>>> import numpy as np
>>> np.set_printoptions(suppress=True, linewidth=200)
>>> M = np.array([[2.0, 3.0, 0.0, 0.0, 0.0, 0.0],
...     [3.0, 0.0, 3.0, 0.0, 0.0, 0.0],
...     [0.0, 3.0, 3.0, 3.0, 0.0, 0.0],
...     [0.0, 0.0, 3.0, 1.0, 3.0, 0.0],
...     [0.0, 0.0, 0.0, 3.0, 2.0, 3.0],
...     [0.0, 0.0, 0.0, 0.0, 3.0, 0.0]])
>>> M
array([[2., 3., 0., 0., 0., 0.],
       [3., 0., 3., 0., 0., 0.],
       [0., 3., 3., 3., 0., 0.],
       [0., 0., 3., 1., 3., 0.],
       [0., 0., 0., 3., 2., 3.],
       [0., 0., 0., 0., 3., 0.]])
>>> def softmax(z):
...     e = np.exp(z - z.max(axis=-1, keepdims=True))
...     return e / e.sum(axis=-1, keepdims=True)
... 
>>> np.round(softmax(M).sum(axis=1), 3)
array([1., 1., 1., 1., 1., 1.])
>>> np.round(softmax(M[5]), 3)
array([0.04 , 0.04 , 0.04 , 0.04 , 0.801, 0.04 ])
>>> scores = M @ M.T / np.sqrt(6)
>>> np.round(softmax(scores + np.triu(np.full(scores.shape, -np.inf), 1)), 3) + 0
array([[1.   , 0.   , 0.   , 0.   , 0.   , 0.   ],
       [0.007, 0.993, 0.   , 0.   , 0.   , 0.   ],
       [0.001, 0.001, 0.999, 0.   , 0.   , 0.   ],
       [0.   , 0.016, 0.053, 0.93 , 0.   , 0.   ],
       [0.   , 0.   , 0.005, 0.005, 0.99 , 0.   ],
       [0.011, 0.011, 0.011, 0.422, 0.124, 0.422]])
>>> X = np.load("block4.npy")
>>> X
array([[1, 1, 1, 1, 2, 1, 0, 1],
       [1, 1, 1, 1, 2, 1, 2, 0],
       [1, 1, 1, 1, 2, 1, 2, 0],
       [1, 2, 1, 0, 2, 1, 1, 1],
       [0, 0, 0, 0, 0, 0, 2, 1],
       [1, 2, 2, 0, 1, 0, 0, 2],
       [1, 2, 2, 1, 1, 0, 1, 2],
       [1, 0, 2, 1, 0, 1, 1, 1]])
>>> left, sv, vt = np.linalg.svd(X)
>>> evecs = vt[:(sv > 1e-8).sum()]
>>> rng = np.random.default_rng(2978)
>>> vec = X[5] + -1 * X[4] + rng.integers(2) * np.eye(8)[1]
>>> vec
array([ 1.,  3.,  2.,  0.,  1.,  0., -2.,  1.])
>>> np.round(np.linalg.norm(vec - evecs.T @ evecs @ vec), 3)
np.float64(0.0)
>>> data = np.loadtxt("x.csv", delimiter=",")
>>> data
array([[3., 4., 1., 4., 4., 2., 2.],
       [4., 3., 3., 4., 0., 0., 2.],
       [4., 2., 4., 4., 0., 0., 3.],
       [3., 5., 2., 6., 5., 2., 4.],
       [2., 0., 2., 2., 0., 0., 2.],
       [3., 2., 3., 4., 2., 0., 4.],
       [6., 3., 3., 6., 2., 2., 3.],
       [2., 2., 2., 2., 0., 0., 1.],
       [4., 5., 1., 5., 5., 2., 3.],
       [5., 6., 3., 7., 5., 0., 6.],
       [4., 4., 2., 4., 2., 2., 1.],
       [4., 3., 3., 4., 0., 0., 2.],
       [4., 2., 2., 3., 2., 0., 3.],
       [4., 3., 3., 4., 0., 0., 2.],
       [2., 2., 0., 1., 2., 0., 1.],
       [4., 5., 3., 5., 3., 0., 4.],
       [3., 3., 2., 4., 2., 0., 3.],
       [1., 2., 1., 2., 2., 0., 2.],
       [4., 2., 2., 4., 2., 2., 2.],
       [0., 0., 0., 0., 0., 0., 0.]])
>>> proj = data @ np.linalg.solve(data.T @ data, data.T)
>>> np.round(proj @ data[:, 6], 3)
array([2., 2., 3., 4., 2., 4., 3., 1., 3., 6., 1., 2., 3., 2., 1., 4., 3., 2., 2., 0.])
>>> round(np.trace(proj), 3)
np.float64(7.0)
>>> F = np.load("data.npy")
>>> F
array([[ 0.8  ,  0.8  , -1.102, -0.5  ,  0.4  ,  2.3  ],
       [ 1.7  , -0.7  , -0.148, -0.1  ,  0.6  , -1.3  ],
       [ 0.3  , -0.4  , -0.53 , -0.3  ,  2.3  ,  0.1  ],
       [-1.9  , -0.2  ,  0.223,  0.   , -0.4  , -1.3  ],
       [ 0.   ,  0.5  , -0.196,  0.   , -0.5  , -1.1  ],
       [ 0.3  , -0.2  , -1.135, -0.4  , -0.8  , -0.8  ],
       [ 0.7  ,  0.1  ,  0.797,  0.5  , -0.8  , -0.3  ],
       [-0.3  , -1.6  ,  0.547,  0.4  , -0.2  ,  0.7  ],
       [-1.4  ,  0.3  , -0.649, -0.1  ,  1.1  ,  0.3  ],
       [-0.4  ,  0.5  , -0.886, -0.3  , -0.7  ,  0.1  ],
       [-1.9  , -0.1  , -2.231, -1.   ,  0.4  ,  0.7  ],
       [ 1.2  , -2.   , -0.413, -0.1  ,  1.5  , -0.9  ],
       [ 1.5  ,  0.6  , -0.225, -0.1  , -0.2  , -1.6  ],
       [ 1.1  ,  0.5  ,  2.428,  1.1  ,  1.1  ,  0.6  ],
       [-0.9  , -0.4  ,  2.665,  1.2  ,  2.1  ,  0.8  ],
       [-0.2  ,  0.8  , -4.658, -2.3  , -0.4  , -0.5  ],
       [-1.   , -0.9  ,  1.898,  0.8  , -0.9  , -0.4  ],
       [ 0.5  ,  1.1  ,  1.286,  0.6  ,  0.8  ,  0.2  ],
       [ 0.9  , -0.1  ,  0.643,  0.4  , -1.1  ,  0.3  ],
       [-0.1  ,  0.9  , -0.44 ,  0.   ,  0.5  , -0.1  ],
       [ 0.1  ,  1.7  , -2.412, -1.2  , -0.7  , -2.1  ],
       [-0.4  ,  0.2  , -0.207, -0.1  , -0.6  , -1.4  ],
       [ 1.3  ,  1.   ,  2.127,  1.1  ,  0.6  ,  1.2  ],
       [ 0.3  ,  1.1  , -1.352, -0.6  , -0.1  , -0.9  ],
       [ 1.8  , -1.1  ,  1.673,  0.7  ,  0.1  ,  0.2  ],
       [ 0.   , -2.1  , -2.961, -1.7  ,  0.3  , -0.8  ],
       [ 1.1  ,  2.1  , -2.044, -1.1  , -0.3  , -0.2  ],
       [ 0.8  ,  1.6  ,  3.456,  1.5  ,  0.   , -1.4  ],
       [ 0.   , -1.1  , -3.528, -1.9  , -1.3  ,  0.6  ],
       [ 0.4  , -0.9  ,  1.279,  0.5  , -0.1  , -0.7  ],
       [ 2.   ,  0.5  , -1.375, -0.6  ,  0.9  ,  1.3  ]])
>>> proj = F @ np.linalg.solve(F.T @ F, F.T)
>>> print(np.linalg.matrix_rank(np.eye(31) - proj))
25
>>> np.allclose(proj @ proj, proj)
True
>>> round(float(np.trace(proj)), 3)
6.0
